% ipython --no-banner

In [1]: import numpy as np

In [2]: np.set_printoptions(precision=3, suppress=True, linewidth=200, legacy="1.25")

In [3]: E = np.loadtxt("x.csv", delimiter=",")

In [4]: E
Out[4]: 
array([[-3., -3.],
       [-3., -6.]])

In [5]: # equal to its transpose

In [6]: w, vecs = np.linalg.eig(E)

In [7]: np.sort(np.linalg.eigvals(E.T))
Out[7]: array([-7.854, -1.146])

In [8]: np.round(E @ vecs[:, 0] - w[0] * vecs[:, 0], 3) + 0
Out[8]: array([0., 0.])

In [9]: w
Out[9]: array([-1.146, -7.854])

In [10]: vec = np.array([9, -1])

In [11]: (E * vec).sum(axis=1)
Out[11]: array([-24., -21.])

In [12]: E * vec
Out[12]: 
array([[-27.,   3.],
       [-27.,   6.]])

In [13]: E @ np.eye(2)[0]
Out[13]: array([-3., -3.])

In [14]: f = np.array([0, 1, 5])

In [15]: J = f[np.abs(np.subtract.outer(np.arange(3), np.arange(3)))]

In [16]: J
Out[16]: 
array([[0, 1, 5],
       [1, 0, 1],
       [5, 1, 0]])

In [17]: # symmetric

In [18]: f = np.array([-7, -5, -6])

In [19]: A2 = J + np.outer(f, np.eye(3)[1])

In [20]: round(float(np.linalg.det(A2) / np.linalg.det(J)), 3), round(1 + np.linalg.solve(J, f)[1], 3)
Out[20]: (7.0, 7.0)

In [21]: A2
Out[21]: 
array([[ 0., -6.,  5.],
       [ 1., -5.,  1.],
       [ 5., -5.,  0.]])

In [22]: np.linalg.matrix_rank(np.linalg.inv(A2) - np.linalg.inv(J), tol=1e-8)
Out[22]: 1

In [23]: w, vecs = np.linalg.eigh(J)

In [24]: vec = np.array([-2, -3, 2])

In [25]: vec @ J @ vec
Out[25]: -40

In [26]: np.abs(J).sum(axis=1).max(), round(np.abs(w).max(), 3)
Out[26]: (6, 5.372)

In [27]: round(vec @ J @ vec / (vec @ vec), 3), round(float(w[0]), 3), np.round(w[-1], 3)
Out[27]: (-2.353, -5.0, 5.372)

In [28]: rng = np.random.default_rng(668)

In [29]: A2 = J + rng.integers(-2, 3, (3, 2)) @ rng.integers(-2, 3, (2, 3))

In [30]: A2
Out[30]: 
array([[-1, -1,  5],
       [ 2, -4,  1],
       [ 5, -5,  0]])

In [31]: A2 - J
Out[31]: 
array([[-1, -2,  0],
       [ 1, -4,  0],
       [ 0, -6,  0]])

In [32]: np.abs(A2 - J).sum(axis=1)
Out[32]: array([3, 5, 6])

In [33]: np.linalg.svd(A2 - J, compute_uv=False)
Out[33]: array([7.488, 1.388, 0.   ])

In [34]: K = np.loadtxt("layer11.csv", delimiter=",")

In [35]: K
Out[35]: 
array([[0., 0., 1.],
       [0., 1., 0.],
       [1., 0., 0.]])

In [36]: w, vecs = np.linalg.eig(K)

In [37]: K @ vecs[:, 0] - w[0] * vecs[:, 0]
Out[37]: array([0., 0., 0.])

In [38]: np.sort(np.linalg.eigvals(np.linalg.inv(K)))
Out[38]: array([-1.,  1.,  1.])

In [39]: np.prod(w)
Out[39]: -1.0

In [40]: M = np.load("arr.npy")

In [41]: M
Out[41]: 
array([[-0.426, -1.945, -1.682],
       [ 6.559, -1.923, -3.19 ],
       [ 0.651,  2.034,  2.019],
       [ 0.899, -3.24 , -3.526],
       [ 6.543, -1.798, -3.223],
       [-0.909,  3.288,  3.589],
       [-2.418, -2.46 , -1.887],
       [ 3.645,  1.187,  0.158],
       [ 0.931, -3.285, -3.439],
       [ 0.081, -0.129, -0.01 ],
       [-4.782,  2.295,  3.332],
       [ 0.414,  1.917,  1.665],
       [ 6.521, -1.794, -3.138],
       [-3.353,  0.954,  1.497],
       [ 2.497,  2.404,  1.83 ],
       [ 3.776,  0.823,  0.079],
       [ 0.886, -3.22 , -3.661],
       [-3.164,  0.844,  1.481],
       [-1.028,  3.238,  3.552]])

In [42]: cen = (M - M.mean(axis=0)) / M.std(axis=0)

In [43]: np.argwhere(np.abs(cen) > 2)
Out[43]: array([], shape=(0, 2), dtype=int64)

In [44]: cen.std(axis=0)
Out[44]: array([1., 1., 1.])

In [45]: beta = np.linalg.lstsq(np.delete(cen, 0, axis=1), cen[:, 0])[0]

In [46]: np.round(1 - np.var(cen[:, 0] - np.delete(cen, 0, axis=1) @ beta), 3)
Out[46]: 0.967

In [47]: beta
Out[47]: array([ 3.137, -3.584])

In [48]: np.abs(beta).argmax()
Out[48]: 1

In [49]: cen = M - M.mean(axis=0)

In [50]: Uu, sigma, Vh = np.linalg.svd(cen, full_matrices=False)

In [51]: np.round(sigma ** 2 / (sigma ** 2).sum(), 3) + 0
Out[51]: array([0.725, 0.274, 0.   ])

In [52]: np.linalg.matrix_rank(cen)
Out[52]: 3

In [53]: Vh[0] * np.sign(Vh[0, np.abs(Vh[0]).argmax()])
Out[53]: array([ 0.682, -0.439, -0.585])

In [54]: np.round((sigma ** 2).sum() ** 2 / (sigma ** 4).sum(), 3)
Out[54]: 1.663

In [55]: W2 = np.sign(np.array([[-5, 6, -9], [-3, -6, -4], [-3, -4, 5]]))

In [56]: A2 = (np.tril(W2, -1) + np.eye(3)) @ (np.triu(W2, 1) + np.eye(3))

In [57]: w = np.array([1, 0, 2])

In [58]: W0 = np.rint(A2 * w @ np.linalg.inv(A2)) + 0

In [59]: W0
Out[59]: 
array([[-4., -3., -2.],
       [ 0.,  1.,  0.],
       [12.,  7.,  6.]])

In [60]: # rank 2

In [61]: np.round(np.linalg.eigvalsh(K).min(), 3)
Out[61]: -1.0

In [62]: [round(float(np.linalg.det(K[:i, :i])), 2) + 0 for i in range(1, 4)]
Out[62]: [0.0, 0.0, -1.0]

In [63]: A2 = np.array([[-2, -2], [2, 1]])

In [64]: W2 = np.array([[3]])

In [65]: F = np.block([[A2, np.zeros((2, 1))], [np.zeros((1, 2)), W2]])

In [66]: F
Out[66]: 
array([[-2., -2.,  0.],
       [ 2.,  1.,  0.],
       [ 0.,  0.,  3.]])

In [67]: # splits into 2 blocks

In [68]: A2 = np.array([[4, 5, 3], [2, 1, 2], [0, 1, 5]])

In [69]: np.einsum("ik,kj->ij", F, A2)
Out[69]: 
array([[-12., -12., -10.],
       [ 10.,  11.,   8.],
       [  0.,   3.,  15.]])

In [70]: F @ A2
Out[70]: 
array([[-12., -12., -10.],
       [ 10.,  11.,   8.],
       [  0.,   3.,  15.]])

In [71]: A2.T @ F.T
Out[71]: 
array([[-12.,  10.,   0.],
       [-12.,  11.,   3.],
       [-10.,   8.,  15.]])

In [72]: np.einsum("ik,kj->ji", F, A2)
Out[72]: 
array([[-12.,  10.,   0.],
       [-12.,  11.,   3.],
       [-10.,   8.,  15.]])

In [73]: np.einsum("ij,ij->i", F, F)
Out[73]: array([8., 5., 9.])

In [74]: sigma = 20 * 0.7 ** np.arange(3)

In [75]: O, _ = np.linalg.qr(np.array([[-1.4, 0.2, -1.4], [1.1, 1.4, 0.8], [-1.8, 0.4, 0.0]]))

In [76]: X = rng.normal(size=(19, 3)) * sigma @ O

In [77]: X
Out[77]: 
array([[ -8.476,  -0.785,  -8.339],
       [ -0.614,  -2.259, -16.705],
       [  2.683, -11.429,  -5.798],
       [  4.455,  34.842,   2.209],
       [-16.256,  -1.48 ,  -9.611],
       [ -9.698, -13.346,  -6.767],
       [ 18.62 , -37.227,  10.563],
       [  6.247,  27.781,  30.958],
       [ 28.268,  12.744,  20.563],
       [ 18.439, -17.054,  16.448],
       [-16.745,   6.806,   1.678],
       [  8.751, -18.831,   0.728],
       [  6.717,   6.793, -15.7  ],
       [-33.456, -10.765, -13.492],
       [  7.839,   6.112, -18.403],
       [-23.488,  -0.349,   6.127],
       [  5.333, -27.892,   0.259],
       [ 10.606, -26.012, -19.07 ],
       [ 13.065,  -4.906,  13.804]])

In [78]: Uu, sigma, Vh = np.linalg.svd(X, full_matrices=False)

In [79]: round(float(np.sqrt((sigma ** 2).sum())), 3), round(float(np.linalg.norm(X)), 3)
Out[79]: (119.583, 119.583)

In [80]: cen = (X - X.mean(axis=0)) / X.std(axis=0)

In [81]: np.argwhere(np.abs(cen) > 2)
Out[81]: 
array([[ 3,  1],
       [ 7,  2],
       [13,  0]])

In [82]: beta = np.linalg.lstsq(np.delete(cen, 1, axis=1), cen[:, 1])[0]

In [83]: beta
Out[83]: array([-0.2  ,  0.304])

In [84]: vec = np.array([1, 1, 0])

In [85]: rhs = X @ vec

In [86]: np.round(np.linalg.pinv(X) @ X, 3) + 0
Out[86]: 
array([[1., 0., 0.],
       [0., 1., 0.],
       [0., 0., 1.]])

In [87]: rhs = rhs + 0.1 * rng.normal(size=19)

In [88]: rhs
Out[88]: array([ -9.143,  -2.821,  -8.744,  39.302, -17.72 , -22.996, -18.676,  34.096,  41.132,   1.411, -10.048, -10.174,  13.411, -44.291,  13.889, -23.866, -22.833, -15.348,   8.338])

In [89]: beta, *_ = np.linalg.lstsq(X, rhs)

In [90]: np.round(X.T @ (rhs - X @ beta), 3) + 0
Out[90]: array([0., 0., 0.])

In [91]: round(np.linalg.norm(rhs - X @ beta), 3)
Out[91]: 0.406

In [92]: beta.round()
Out[92]: array([1., 1., 0.])

In [93]: W2 = X[[16, 15]].astype(float)

In [94]: for _ in range(5):
    ...:     labels = np.linalg.norm(X[:, None] - W2, axis=-1).argmin(axis=1)
    ...:     W2 = np.array([X[labels == j].mean(axis=0) for j in range(2)])
    ...: 

In [95]: labels
Out[95]: array([1, 1, 0, 1, 1, 1, 0, 1, 0, 0, 1, 0, 1, 1, 1, 1, 0, 0, 0])

In [96]: W2
Out[96]: 
array([[ 13.221, -16.326,   4.687],
       [ -7.589,   4.85 ,  -4.368]])

In [97]: W2[1] - W2[0]
Out[97]: array([-20.809,  21.176,  -9.055])

In [98]: np.bincount(labels)
Out[98]: array([ 8, 11])

In [99]: A = np.load("dump.npy")

In [100]: A
Out[100]: 
array([[ 3,  3,  3,  3,  3,  3],
       [ 3,  6,  6,  6,  6,  6],
       [ 3,  6,  9,  9,  9,  9],
       [ 3,  6,  9, 12, 12, 12],
       [ 3,  6,  9, 12, 15, 15],
       [ 3,  6,  9, 12, 15, 18]])

In [101]: A2 = A / np.sqrt((A ** 2).mean(axis=1, keepdims=True))

In [102]: A2[3]
Out[102]: array([0.311, 0.622, 0.933, 1.244, 1.244, 1.244])

In [103]: np.linalg.matrix_rank(A2) == np.linalg.matrix_rank(A)
Out[103]: True

In [104]: A2 = A / np.linalg.norm(A, axis=1, keepdims=True)

In [105]: gram = A2 @ A2.T

In [106]: gram[0]
Out[106]: array([1.   , 0.98 , 0.956, 0.933, 0.913, 0.899])

In [107]: W1 = np.array([[3, 1], [-3, -1], [1, -3], [-2, -2], [0, 3], [2, 1]])

In [108]: beta = np.array([2, 3])

In [109]: hid = np.maximum(A @ W1 + beta, 0)

In [110]: (hid > 0).astype(int)
Out[110]: 
array([[1, 0],
       [0, 0],
       [1, 0],
       [1, 0],
       [1, 1],
       [1, 1]])

In [111]: (hid > 0).mean(axis=0)
Out[111]: array([0.833, 0.333])

In [112]: W2 = np.array([[-2, 0, -3], [-5, 3, -2]])

In [113]: W1 @ W2
Out[113]: 
array([[-11,   3, -11],
       [ 11,  -3,  11],
       [ 13,  -9,   3],
       [ 14,  -6,  10],
       [-15,   9,  -6],
       [ -9,   3,  -8]])
